$ python3 -q
>>> import numpy as np
>>> np.set_printoptions(precision=1, suppress=True, linewidth=140)
>>> def rnd(a):
...     return np.round(a, 1) + 0
... 
>>> arr = np.load("data.npy")
>>> arr
array([[ 0,  0, -7,  0,  0,  0],
       [ 0,  0,  0,  0, -1,  0],
       [ 0,  0,  0,  0,  0, -5],
       [ 0,  0,  0,  1,  0,  0],
       [ 3,  0,  0,  0,  0,  0],
       [ 0, -8,  0,  0,  0,  0]])
>>> theta = np.radians(135)
>>> R = np.eye(6)
>>> R[4, 4] = R[0, 0] = np.cos(theta)
>>> R[4, 0], R[0, 4] = -np.sin(theta), np.sin(theta)
>>> rnd(R)
array([[-0.7,  0. ,  0. ,  0. ,  0.7,  0. ],
       [ 0. ,  1. ,  0. ,  0. ,  0. ,  0. ],
       [ 0. ,  0. ,  1. ,  0. ,  0. ,  0. ],
       [ 0. ,  0. ,  0. ,  1. ,  0. ,  0. ],
       [-0.7,  0. ,  0. ,  0. , -0.7,  0. ],
       [ 0. ,  0. ,  0. ,  0. ,  0. ,  1. ]])
>>> Y = arr @ R.T
>>> np.allclose(np.linalg.norm(arr, axis=1), np.linalg.norm(Y, axis=1))
True
>>> rnd(np.linalg.svd(arr, compute_uv=False)), rnd(np.linalg.svd(Y, compute_uv=False))
(array([8., 7., 5., 3., 1., 1.]), array([8., 7., 5., 3., 1., 1.]))
>>> rnd(np.linalg.det(arr))
np.float64(840.0)
>>> print(rnd(np.sort(np.abs(np.linalg.eigvals(arr)))))
[1.  3.8 3.8 3.8 3.8 3.8]
>>> print(np.trace(arr))
1
>>> rnd(np.abs(np.linalg.eigvals(arr)).max())
np.float64(3.8)
>>> (arr - arr.T) / 2
array([[ 0. ,  0. , -3.5,  0. , -1.5,  0. ],
       [ 0. ,  0. ,  0. ,  0. , -0.5,  4. ],
       [ 3.5,  0. ,  0. ,  0. ,  0. , -2.5],
       [ 0. ,  0. ,  0. ,  0. ,  0. ,  0. ],
       [ 1.5,  0.5,  0. ,  0. ,  0. ,  0. ],
       [ 0. , -4. ,  2.5,  0. ,  0. ,  0. ]])
>>> print(np.allclose(arr, arr.T))
False
>>> r0 = np.array([-1, 2, 1, -1, -2, 1])
>>> Y = arr + np.outer(r0, np.eye(6)[0])
>>> Y
array([[-1.,  0., -7.,  0.,  0.,  0.],
       [ 2.,  0.,  0.,  0., -1.,  0.],
       [ 1.,  0.,  0.,  0.,  0., -5.],
       [-1.,  0.,  0.,  1.,  0.,  0.],
       [ 1.,  0.,  0.,  0.,  0.,  0.],
       [ 1., -8.,  0.,  0.,  0.,  0.]])
>>> np.linalg.matrix_rank(np.linalg.inv(Y) - np.linalg.inv(arr), tol=1e-8)
np.int64(1)
>>> F = np.array([[4, 3, 2, 5, 11, 11, 13, 5, -4],
...     [2, 1, 0, 3, 9, 9, 11, 3, -6],
...     [4, 3, 2, 5, 11, 11, 13, 5, -4],
...     [-1, -2, -3, 0, 6, 6, 8, 0, -9]])
>>> F
array([[ 4,  3,  2,  5, 11, 11, 13,  5, -4],
       [ 2,  1,  0,  3,  9,  9, 11,  3, -6],
       [ 4,  3,  2,  5, 11, 11, 13,  5, -4],
       [-1, -2, -3,  0,  6,  6,  8,  0, -9]])
>>> theta = np.radians(135)
>>> R = np.eye(9)
>>> R[8, 8] = R[6, 6] = np.cos(theta)
>>> R[8, 6], R[6, 8] = -np.sin(theta), np.sin(theta)
>>> rnd(R)
array([[ 1. ,  0. ,  0. ,  0. ,  0. ,  0. ,  0. ,  0. ,  0. ],
       [ 0. ,  1. ,  0. ,  0. ,  0. ,  0. ,  0. ,  0. ,  0. ],
       [ 0. ,  0. ,  1. ,  0. ,  0. ,  0. ,  0. ,  0. ,  0. ],
       [ 0. ,  0. ,  0. ,  1. ,  0. ,  0. ,  0. ,  0. ,  0. ],
       [ 0. ,  0. ,  0. ,  0. ,  1. ,  0. ,  0. ,  0. ,  0. ],
       [ 0. ,  0. ,  0. ,  0. ,  0. ,  1. ,  0. ,  0. ,  0. ],
       [ 0. ,  0. ,  0. ,  0. ,  0. ,  0. , -0.7,  0. ,  0.7],
       [ 0. ,  0. ,  0. ,  0. ,  0. ,  0. ,  0. ,  1. ,  0. ],
       [ 0. ,  0. ,  0. ,  0. ,  0. ,  0. , -0.7,  0. , -0.7]])
>>> Y = F @ R.T
>>> rnd(np.linalg.det(R)), rnd(np.trace(R))
(np.float64(1.0), np.float64(5.6))
>>> print(np.allclose(np.linalg.norm(F, axis=1), np.linalg.norm(Y, axis=1)))
True
>>> rnd(np.abs(Y - F).max(axis=0))
array([ 0. ,  0. ,  0. ,  0. ,  0. ,  0. , 25. ,  0. ,  9.7])
>>> F - F[0]
array([[ 0,  0,  0,  0,  0,  0,  0,  0,  0],
       [-2, -2, -2, -2, -2, -2, -2, -2, -2],
       [ 0,  0,  0,  0,  0,  0,  0,  0,  0],
       [-5, -5, -5, -5, -5, -5, -5, -5, -5]])
>>> rnd(F.mean(axis=0))
array([ 2.2,  1.2,  0.2,  3.2,  9.2,  9.2, 11.2,  3.2, -5.8])
>>> print(np.linalg.matrix_rank(F))
2
>>> F.sum(axis=0)
array([  9,   5,   1,  13,  37,  37,  45,  13, -23])
>>> np.allclose(F[:-1].T @ np.linalg.lstsq(F[:-1].T, F[-1])[0], F[-1])
True
>>> rnd(np.trace(np.linalg.pinv(F) @ F))
np.float64(2.0)
>>> np.abs(np.diag(np.linalg.qr(F)[1])) > 1e-9
array([ True,  True, False, False])
>>> A = np.array([[0.3, 0.9, -0.7, -1.4, -2.0, -0.5, -0.1, -0.6, -0.6, 0.9, -0.9],
...     [0.3, 0.4, 1.8, -0.4, 1.8, -0.3, -0.5, 1.3, 0.0, 0.8, 1.9],
...     [-0.9, -0.8, 0.5, 0.7, 1.6, 0.3, -0.9, 1.0, 0.9, -0.2, -1.8],
...     [0.8, 0.5, 0.6, -0.3, 0.1, -0.7, -1.2, 0.9, -0.4, 0.6, -3.4],
...     [-0.4, -0.3, 0.1, 0.4, 0.7, 1.4, 0.7, -1.2, 1.0, 1.3, 0.5],
...     [1.8, -1.2, 0.0, 0.6, -0.8, 0.0, -0.8, 1.7, -0.1, -0.6, -0.3],
...     [-1.2, 0.1, 0.6, 0.5, -2.2, -2.0, 0.0, -1.2, 0.9, 0.7, 0.2]])
>>> A[:, 5] *= 3
>>> rnd(A)
array([[ 0.3,  0.9, -0.7, -1.4, -2. , -1.5, -0.1, -0.6, -0.6,  0.9, -0.9],
       [ 0.3,  0.4,  1.8, -0.4,  1.8, -0.9, -0.5,  1.3,  0. ,  0.8,  1.9],
       [-0.9, -0.8,  0.5,  0.7,  1.6,  0.9, -0.9,  1. ,  0.9, -0.2, -1.8],
       [ 0.8,  0.5,  0.6, -0.3,  0.1, -2.1, -1.2,  0.9, -0.4,  0.6, -3.4],
       [-0.4, -0.3,  0.1,  0.4,  0.7,  4.2,  0.7, -1.2,  1. ,  1.3,  0.5],
       [ 1.8, -1.2,  0. ,  0.6, -0.8,  0. , -0.8,  1.7, -0.1, -0.6, -0.3],
       [-1.2,  0.1,  0.6,  0.5, -2.2, -6. ,  0. , -1.2,  0.9,  0.7,  0.2]])
>>> left, sv, VT = np.linalg.svd(A, full_matrices=False)
>>> rnd(np.cumsum(sv ** 2) / np.sum(sv ** 2))
array([0.5, 0.7, 0.8, 0.9, 1. , 1. , 1. ])
>>> left.shape, sv.shape, VT.shape
((7, 7), (7,), (7, 11))
>>> rnd(left.T @ A @ VT.T)
array([[8.4, 0. , 0. , 0. , 0. , 0. , 0. ],
       [0. , 5. , 0. , 0. , 0. , 0. , 0. ],
       [0. , 0. , 4.2, 0. , 0. , 0. , 0. ],
       [0. , 0. , 0. , 3.4, 0. , 0. , 0. ],
       [0. , 0. , 0. , 0. , 2.8, 0. , 0. ],
       [0. , 0. , 0. , 0. , 0. , 1.9, 0. ],
       [0. , 0. , 0. , 0. , 0. , 0. , 0.8]])
>>> rnd(VT @ VT.T)
array([[1., 0., 0., 0., 0., 0., 0.],
       [0., 1., 0., 0., 0., 0., 0.],
       [0., 0., 1., 0., 0., 0., 0.],
       [0., 0., 0., 1., 0., 0., 0.],
       [0., 0., 0., 0., 1., 0., 0.],
       [0., 0., 0., 0., 0., 1., 0.],
       [0., 0., 0., 0., 0., 0., 1.]])
